$ ipython --no-banner

In [1]: import numpy as np

In [2]: np.set_printoptions(precision=2, suppress=True, linewidth=100, floatmode="fixed")

In [3]: F = np.array([[0, 0, -6], [0, 0, 4], [6, -4, 0]])

In [4]: F
Out[4]: 
array([[ 0,  0, -6],
       [ 0,  0,  4],
       [ 6, -4,  0]])

In [5]: # rank 2

In [6]: np.round(np.linalg.norm(F, 2) / np.linalg.norm(F), 2)
Out[6]: np.float64(0.71)

In [7]: np.linalg.cond(F) > 100
Out[7]: np.True_

In [8]: np.argsort(-np.linalg.norm(F, axis=0).round(6), kind="stable")[:3]
Out[8]: array([2, 0, 1])

In [9]: [round(float(x), 2) for x in np.linalg.svd(F, compute_uv=False)[:3]]
Out[9]: [7.21, 7.21, 0.0]

In [10]: J = np.array([[0.0, 3.0, -7.0], [3.0, 0.0, 0.0], [-7.0, 0.0, 0.0]])

In [11]: np.linalg.norm(J, axis=1).argmax()
Out[11]: np.int64(0)

In [12]: np.round(np.linalg.norm(J[0] - J[1]), 2)
Out[12]: np.float64(8.19)

In [13]: round(np.linalg.norm(J) ** 2 / np.linalg.norm(J, 2) ** 2, 2)
Out[13]: np.float64(2.0)

In [14]: round(float(np.linalg.norm(J[0], 1)), 2), round(np.linalg.norm(J[0], np.inf), 2)
Out[14]: (10.0, np.float64(7.0))

In [15]: r0, g = J[1], J[0]

In [16]: r0 @ r0
Out[16]: np.float64(9.0)

In [17]: r0 @ g
Out[17]: np.float64(0.0)

In [18]: pr = (r0 @ g) / (r0 @ r0) * r0

In [19]: np.linalg.matrix_rank(np.outer(r0, g))
Out[19]: np.int64(1)

In [20]: g - pr
Out[20]: array([ 0.00,  3.00, -7.00])

In [21]: rk = np.linalg.matrix_rank(J)

In [22]: rk
Out[22]: np.int64(2)

In [23]: null = np.linalg.svd(J)[2][rk:].T

In [24]: [int(np.linalg.matrix_rank(np.delete(J, i, axis=0))) for i in range(3)]
Out[24]: [1, 2, 2]

In [25]: [int(np.linalg.matrix_rank(J[:i])) for i in range(1, len(J) + 1)]
Out[25]: [1, 2, 2]

In [26]: null.shape
Out[26]: (3, 1)

In [27]: null[:, 0] / null[np.abs(null[:, 0]).round(6).argmax(), 0]
Out[27]: array([0.00, 1.00, 0.43])

In [28]: null @ null.T
Out[28]: 
array([[0.00, 0.00, 0.00],
       [0.00, 0.84, 0.36],
       [0.00, 0.36, 0.16]])

In [29]: W0 = np.load("run13.npy")

In [30]: W0
Out[30]: 
array([[ 0, -1,  0],
       [ 0,  0,  0],
       [-2,  0, -2]])

In [31]: # column 2 repeats column 0

In [32]: np.allclose(W0, W0.T)
Out[32]: False

In [33]: (W0 - W0.T) / 2
Out[33]: 
array([[ 0.00, -0.50,  1.00],
       [ 0.50,  0.00,  0.00],
       [-1.00,  0.00,  0.00]])

In [34]: round(np.abs(np.linalg.eigvals(W0)).max(), 2)
Out[34]: np.float64(2.0)

In [35]: (W0 + W0.T) / 2
Out[35]: 
array([[ 0.00, -0.50, -1.00],
       [-0.50,  0.00,  0.00],
       [-1.00,  0.00, -2.00]])

In [36]: np.sort(np.abs(np.linalg.eigvals(W0)))
Out[36]: array([0.00, 0.00, 2.00])

In [37]: W0 @ W0
Out[37]: 
array([[0, 0, 0],
       [0, 0, 0],
       [4, 2, 4]])

In [38]: np.trace(W0)
Out[38]: np.int64(-2)
